$ python3 -q
>>> import numpy as np
>>> import numpy.linalg as la
>>> np.set_printoptions(precision=2, suppress=True, linewidth=140)
>>> mat = np.array([[1, 2, -2, -2, 0, 2],
...     [-1, -1, -2, 2, 2, -1],
...     [-2, 1, 0, 1, -1, 0],
...     [-1, 1, -1, -2, 1, 1],
...     [1, 1, 1, 2, 2, -2],
...     [0, 0, 1, 0, 0, 2],
...     [0, 1, -2, 1, -2, -2],
...     [1, 1, 0, 0, 1, 1],
...     [-1, -1, 0, 0, -1, 1]])
>>> mat[-1] = mat[0] + -2 * mat[1]
>>> mat
array([[ 1,  2, -2, -2,  0,  2],
       [-1, -1, -2,  2,  2, -1],
       [-2,  1,  0,  1, -1,  0],
       [-1,  1, -1, -2,  1,  1],
       [ 1,  1,  1,  2,  2, -2],
       [ 0,  0,  1,  0,  0,  2],
       [ 0,  1, -2,  1, -2, -2],
       [ 1,  1,  0,  0,  1,  1],
       [ 3,  4,  2, -6, -4,  4]])
>>> proj = mat @ la.solve(mat.T @ mat, mat.T)
>>> np.round(proj @ mat[:, 2], 2) + 0
array([-2., -2.,  0., -1.,  1.,  1., -2.,  0.,  2.])
>>> la.matrix_rank(np.eye(9) - proj)
np.int64(3)
>>> np.round(la.eigvalsh(proj), 2) + 0
array([0., 0., 0., 1., 1., 1., 1., 1., 1.])
>>> print(np.trace(proj))
6.0
>>> A2 = np.array([[-2, -2], [-2, 2], [0, -2], [0, 0], [3, 3], [1, 0]])
>>> la.matrix_rank(np.vstack([mat, A2.T]))
np.int64(6)
>>> rng = np.random.default_rng(978)
>>> A2 = mat + rng.integers(-2, 3, (9, 1)) @ rng.integers(-2, 3, (1, 6))
>>> A2
array([[ 3,  1, -3,  0, -2,  4],
       [-1, -1, -2,  2,  2, -1],
       [-6,  3,  2, -3,  3, -4],
       [-5,  3,  1, -6,  5, -3],
       [-3,  3,  3, -2,  6, -6],
       [-2,  1,  2, -2,  2,  0],
       [-2,  2, -1, -1,  0, -4],
       [ 3,  0, -1,  2, -1,  3],
       [ 5,  3,  1, -4, -6,  6]])
>>> print(np.round(la.svd(A2 - mat, compute_uv=False), 2) + 0)
[17.49  0.    0.    0.    0.    0.  ]
>>> np.abs(A2 - mat).sum(axis=1)
array([10,  0, 20, 20, 20, 10, 10, 10, 10])
>>> O, evecs = la.qr(mat[:, :5])[0], la.qr(mat[:, 5:])[0]
>>> sv = la.svd(O.T @ evecs, compute_uv=False)
>>> print(np.round(la.norm(O @ O.T - evecs @ evecs.T, 2), 2))
1.0
>>> sv
array([0.89])
>>> np.degrees(np.arccos(sv.clip(0, 1)))
array([26.74])
>>> (sv > 0.9).sum()
np.int64(0)
>>> W0 = np.load("case6.npy")
>>> W0
array([[-1.72, -1.64, -9.71],
       [ 7.12,  2.81,  6.44],
       [ 5.15, -4.4 , -7.35],
       [ 5.44,  7.91,  2.8 ],
       [-1.65,  9.84,  0.71],
       [ 3.56, -8.95,  2.68],
       [-4.57, -4.03,  7.93],
       [ 5.15,  8.12, -2.77],
       [ 6.62, -7.37,  1.38],
       [-9.85, -0.86, -1.52],
       [ 2.64,  1.01,  9.59],
       [-8.43, -5.27,  1.08],
       [-6.86, -6.87, -2.38],
       [-6.68,  4.48, -5.94],
       [ 6.91,  2.67, -6.72],
       [-3.82, -8.37,  3.93],
       [ 6.84,  5.75, -4.5 ],
       [-7.71, -5.22,  3.65],
       [ 6.87, -4.25,  5.9 ],
       [-0.46, -9.94,  1.03],
       [-8.15,  1.67,  5.55],
       [ 8.51,  0.95, -5.16],
       [-5.75,  5.56, -6.  ],
       [-0.14, -7.01, -7.13],
       [-5.23, -4.01, -7.52],
       [-1.25,  7.49, -6.5 ],
       [-3.29, -0.74, -9.41],
       [-7.57, -4.2 ,  5.01],
       [ 6.81, -3.57, -6.4 ],
       [ 1.69,  3.56,  9.19],
       [-6.83, -4.87, -5.44]])
>>> proj = W0 @ la.solve(W0.T @ W0, W0.T)
>>> proj @ W0[:, 0]
array([-1.72,  7.12,  5.15,  5.44, -1.65,  3.56, -4.57,  5.15,  6.62, -9.85,  2.64, -8.43, -6.86, -6.68,  6.91, -3.82,  6.84, -7.71,  6.87,
       -0.46, -8.15,  8.51, -5.75, -0.14, -5.23, -1.25, -3.29, -7.57,  6.81,  1.69, -6.83])
>>> la.matrix_rank(np.eye(31) - proj)
np.int64(28)
>>> np.trace(proj)
np.float64(3.0)
>>> np.round(la.eigvalsh(proj), 2) + 0
array([0., 0., 0., 0., 0., 0., 0., 0., 0., 0., 0., 0., 0., 0., 0., 0., 0., 0., 0., 0., 0., 0., 0., 0., 0., 0., 0., 0., 1., 1., 1.])
>>> print(np.allclose(proj @ proj, proj))
True
